$ python3 -q
>>> import numpy as np
>>> import numpy.linalg as la
>>> np.set_printoptions(suppress=True, linewidth=160)
>>> K = np.array([[-1.0, 0.0, -2.0, 0.0, 0.0, 0.0, 0.0],
...     [0.0, -1.0, 0.0, 0.0, 0.0, 0.0, -2.0],
...     [-2.0, 0.0, -1.0, 0.0, 0.0, 0.0, 0.0],
...     [0.0, 0.0, 0.0, -1.0, -2.0, -2.0, 0.0],
...     [0.0, 0.0, 0.0, -2.0, -1.0, -2.0, 0.0],
...     [0.0, 0.0, 0.0, -2.0, -2.0, -1.0, 0.0],
...     [0.0, -2.0, 0.0, 0.0, 0.0, 0.0, -1.0]])
>>> f, r1 = K[4], K[0]
>>> f @ r1
np.float64(0.0)
>>> p = (f @ r1) / (f @ f) * f
>>> r1 - p
array([-1.,  0., -2.,  0.,  0.,  0.,  0.])
>>> p
array([ 0.,  0.,  0., -0., -0., -0.,  0.])
>>> (la.matrix_power((K != 0) + (K.T != 0) + np.eye(7), 7) > 0).astype(int)
array([[1, 0, 1, 0, 0, 0, 0],
       [0, 1, 0, 0, 0, 0, 1],
       [1, 0, 1, 0, 0, 0, 0],
       [0, 0, 0, 1, 1, 1, 0],
       [0, 0, 0, 1, 1, 1, 0],
       [0, 0, 0, 1, 1, 1, 0],
       [0, 1, 0, 0, 0, 0, 1]])
>>> print(np.round(np.sort(la.eigvals(K).real), 2))
[-5. -3. -3.  1.  1.  1.  1.]
>>> W0 = np.loadtxt("w.csv", delimiter=",")
>>> W0
array([[  2.,   7.,   9.,   6.,   3.],
       [ 10., -10., -16., -11., -11.],
       [ 12.,  20., -10., -15., -13.],
       [  3.,  22., -12.,  -3.,   6.],
       [-12.,  29., -21., -34., -17.],
       [ 29., -13.,  15.,  19.,  -1.],
       [ 26.,  -6.,  26.,  24.,   2.],
       [-36.,  12., -12., -28.,  -8.],
       [  5.,   3.,  -7.,  14.,  18.]])
>>> print(la.matrix_rank(W0, rtol=0.1))
4
>>> [round(float(x), 2) for x in la.svd(W0, compute_uv=False)[:3]]
[92.37, 42.18, 33.03]
>>> print(round(la.norm(W0, 2) / la.norm(W0), 2))
0.84
>>> np.unique(W0.round(6), axis=0).shape
(9, 5)
>>> np.diff(W0, axis=0)
array([[  8., -17., -25., -17., -14.],
       [  2.,  30.,   6.,  -4.,  -2.],
       [ -9.,   2.,  -2.,  12.,  19.],
       [-15.,   7.,  -9., -31., -23.],
       [ 41., -42.,  36.,  53.,  16.],
       [ -3.,   7.,  11.,   5.,   3.],
       [-62.,  18., -38., -52., -10.],
       [ 41.,  -9.,   5.,  42.,  26.]])
>>> np.round(la.svd(W0, compute_uv=False), 2) + 0
array([92.37, 42.18, 33.03, 25.81,  0.  ])
>>> print(W0.sum(axis=0))
[ 39.  64. -28. -28. -21.]
>>> np.abs(W0).max()
np.float64(36.0)
>>> np.round(W0.mean(axis=0), 2)
array([ 4.33,  7.11, -3.11, -3.11, -2.33])
>>> np.unravel_index(np.abs(W0).argmax(), W0.shape)
(np.int64(7), np.int64(0))
>>> Uu, sigma, Vt = la.svd(W0)
>>> vecs = Vt[:(sigma > 1e-8).sum()]
>>> rng = np.random.default_rng(496)
>>> x0 = W0[5] + -2 * W0[3] + rng.integers(2) * np.eye(5)[4]
>>> x0
array([ 23., -57.,  39.,  25., -13.])
>>> np.round(la.norm(x0 - vecs.T @ vecs @ x0), 2)
np.float64(0.0)
>>> np.round(np.diag(vecs.T @ vecs), 2)
array([0.93, 0.98, 0.91, 0.53, 0.64])
>>> x0 = np.array([3, 1, 2, 0, 2, 3, 3])
>>> rhs = K @ x0
>>> beta, lr = np.zeros(7), 1 / la.norm(K, 2) ** 2
>>> for i in range(150):
...     beta -= lr * K.T @ (K @ beta - rhs)
...     if i % 50 == 0: print(i, round(la.norm(K @ beta - rhs), 2))
... 
0 9.07
50 0.33
100 0.04
>>> round(la.cond(K), 2)
np.float64(5.0)
>>> beta.round(2) + 0
array([3., 1., 2., 0., 2., 3., 3.])
>>> X = np.load("sample14.npy")
>>> X
array([[ 0.,  2.,  3.,  3.,  0.,  0.,  1.,  0.,  2., -1., -3., -1.],
       [-2., -2.,  3.,  2.,  2.,  1.,  2.,  0., -1., -3.,  0., -3.],
       [ 0.,  0.,  0.,  2.,  0.,  2.,  2.,  2.,  0.,  1.,  1.,  0.],
       [ 0.,  0.,  2.,  1.,  2.,  0.,  1.,  2.,  1.,  2.,  2.,  0.],
       [ 0.,  0.,  1.,  2.,  1.,  2.,  2.,  2.,  2.,  2.,  1.,  1.],
       [ 0.,  0.,  0.,  0.,  2.,  0.,  2.,  2.,  0.,  1.,  1.,  2.],
       [ 0.,  0.,  2.,  1.,  1.,  0.,  1.,  1.,  0.,  0.,  0.,  2.],
       [ 0.,  0.,  0.,  1.,  0.,  2.,  2.,  0.,  0.,  2.,  0.,  2.],
       [ 0.,  0.,  2.,  2.,  2.,  2.,  1.,  0.,  1.,  1.,  0.,  1.],
       [ 0.,  0.,  2.,  1.,  2.,  2.,  2.,  2.,  1.,  1.,  2.,  1.],
       [ 0.,  0.,  0.,  1.,  1.,  1.,  0.,  2.,  2.,  1.,  2.,  2.],
       [ 0.,  0.,  1.,  1.,  0.,  2.,  0.,  0.,  1.,  2.,  1.,  1.]])
>>> x0 = np.array([9, 5, 4, 9, 4, 9, 0, 6, 0, 7, 1, 5])
>>> h1 = np.maximum(X @ x0, 0)
>>> np.flatnonzero(h1 > 1e-9)
array([ 0,  2,  3,  4,  5,  6,  7,  8,  9, 10, 11])
>>> h1
array([34.,  0., 56., 53., 76., 38., 37., 51., 64., 69., 53., 51.])
>>> np.round(np.tanh(X @ x0), 2)
array([ 1., -1.,  1.,  1.,  1.,  1.,  1.,  1.,  1.,  1.,  1.,  1.])
>>> X * (h1 > 1e-9)[:, None]
array([[ 0.,  2.,  3.,  3.,  0.,  0.,  1.,  0.,  2., -1., -3., -1.],
       [-0., -0.,  0.,  0.,  0.,  0.,  0.,  0., -0., -0.,  0., -0.],
       [ 0.,  0.,  0.,  2.,  0.,  2.,  2.,  2.,  0.,  1.,  1.,  0.],
       [ 0.,  0.,  2.,  1.,  2.,  0.,  1.,  2.,  1.,  2.,  2.,  0.],
       [ 0.,  0.,  1.,  2.,  1.,  2.,  2.,  2.,  2.,  2.,  1.,  1.],
       [ 0.,  0.,  0.,  0.,  2.,  0.,  2.,  2.,  0.,  1.,  1.,  2.],
       [ 0.,  0.,  2.,  1.,  1.,  0.,  1.,  1.,  0.,  0.,  0.,  2.],
       [ 0.,  0.,  0.,  1.,  0.,  2.,  2.,  0.,  0.,  2.,  0.,  2.],
       [ 0.,  0.,  2.,  2.,  2.,  2.,  1.,  0.,  1.,  1.,  0.,  1.],
       [ 0.,  0.,  2.,  1.,  2.,  2.,  2.,  2.,  1.,  1.,  2.,  1.],
       [ 0.,  0.,  0.,  1.,  1.,  1.,  0.,  2.,  2.,  1.,  2.,  2.],
       [ 0.,  0.,  1.,  1.,  0.,  2.,  0.,  0.,  1.,  2.,  1.,  1.]])
>>> data = np.loadtxt("m.csv", delimiter=",")
>>> data
array([[ 38.,  -8., -15.,  -9.,  17.,   3., -10.,  -4.,  11.],
       [ -8.,  59.,   6.,  -1.,   5., -13.,  18.,  -1.,  -1.],
       [-15.,   6.,  48.,   3.,   2.,  15.,  22.,  -1.,   9.],
       [ -9.,  -1.,   3.,  68.,  20.,  25.,   7., -41.,  -8.],
       [ 17.,   5.,   2.,  20.,  76.,  22.,   1., -20.,   4.],
       [  3., -13.,  15.,  25.,  22.,  39.,  12.,  -8.,   3.],
       [-10.,  18.,  22.,   7.,   1.,  12.,  33.,  -7.,   8.],
       [ -4.,  -1.,  -1., -41., -20.,  -8.,  -7.,  51., -14.],
       [ 11.,  -1.,   9.,  -8.,   4.,   3.,   8., -14.,  29.]])
>>> L = la.cholesky(data)
>>> np.round(L @ L.T, 2)
array([[ 38.,  -8., -15.,  -9.,  17.,   3., -10.,  -4.,  11.],
       [ -8.,  59.,   6.,  -1.,   5., -13.,  18.,  -1.,  -1.],
       [-15.,   6.,  48.,   3.,   2.,  15.,  22.,  -1.,   9.],
       [ -9.,  -1.,   3.,  68.,  20.,  25.,   7., -41.,  -8.],
       [ 17.,   5.,   2.,  20.,  76.,  22.,   1., -20.,   4.],
       [  3., -13.,  15.,  25.,  22.,  39.,  12.,  -8.,   3.],
       [-10.,  18.,  22.,   7.,   1.,  12.,  33.,  -7.,   8.],
       [ -4.,  -1.,  -1., -41., -20.,  -8.,  -7.,  51., -14.],
       [ 11.,  -1.,   9.,  -8.,   4.,   3.,   8., -14.,  29.]])
>>> np.round(np.diag(L) ** 2, 2)
array([38.  , 57.32, 41.94, 65.72, 56.31, 17.97, 15.08, 15.29,  8.79])
>>> la.eigvalsh(data).min() > 0
np.True_
>>> Q, vecs = la.qr(data[:, :7])[0], la.qr(data[:, 7:])[0]
>>> sigma = la.svd(Q.T @ vecs, compute_uv=False)
>>> (sigma > 0.9).sum()
np.int64(2)
>>> sigma.round(2)
array([1. , 0.9])
>>> x0 = np.ones(9)
>>> for _ in range(6):
...     x0 = data @ x0
...     x0 /= la.norm(x0)
...     print(round(x0 @ data @ x0, 2))
... 
113.16
127.52
132.46
134.03
134.54
134.71
>>> print(np.round(la.eigvalsh(data)[-1], 2))
134.8
>>> feats = np.loadtxt("case18.csv", delimiter=",")
>>> feats
array([[ 0.,  3.,  1.,  0.,  3.],
       [ 3.,  1.,  2.,  3.,  3.],
       [ 3.,  0.,  0.,  0.,  2.],
       [ 9.,  6.,  7.,  9., 12.]])
>>> theta = np.radians(101)
>>> R = np.eye(9)
>>> R[6, 6] = R[5, 5] = np.cos(theta)
>>> R[6, 5], R[5, 6] = -np.sin(theta), np.sin(theta)
>>> R.round(2)
array([[ 1.  ,  0.  ,  0.  ,  0.  ,  0.  ,  0.  ,  0.  ,  0.  ,  0.  ],
       [ 0.  ,  1.  ,  0.  ,  0.  ,  0.  ,  0.  ,  0.  ,  0.  ,  0.  ],
       [ 0.  ,  0.  ,  1.  ,  0.  ,  0.  ,  0.  ,  0.  ,  0.  ,  0.  ],
       [ 0.  ,  0.  ,  0.  ,  1.  ,  0.  ,  0.  ,  0.  ,  0.  ,  0.  ],
       [ 0.  ,  0.  ,  0.  ,  0.  ,  1.  ,  0.  ,  0.  ,  0.  ,  0.  ],
       [ 0.  ,  0.  ,  0.  ,  0.  ,  0.  , -0.19,  0.98,  0.  ,  0.  ],
       [ 0.  ,  0.  ,  0.  ,  0.  ,  0.  , -0.98, -0.19,  0.  ,  0.  ],
       [ 0.  ,  0.  ,  0.  ,  0.  ,  0.  ,  0.  ,  0.  ,  1.  ,  0.  ],
       [ 0.  ,  0.  ,  0.  ,  0.  ,  0.  ,  0.  ,  0.  ,  0.  ,  1.  ]])
>>> B = data @ R.T
>>> print(np.allclose(data @ data.T, B @ B.T))
True
>>> np.round(np.abs(B - data).max(axis=0), 2)
array([ 0.  ,  0.  ,  0.  ,  0.  ,  0.  , 34.66, 52.57,  0.  ,  0.  ])
>>> print(round(float(la.det(R)), 2), round(np.trace(R), 2))
1.0 6.62
>>> np.allclose(la.norm(data, axis=1), la.norm(B, axis=1))
True
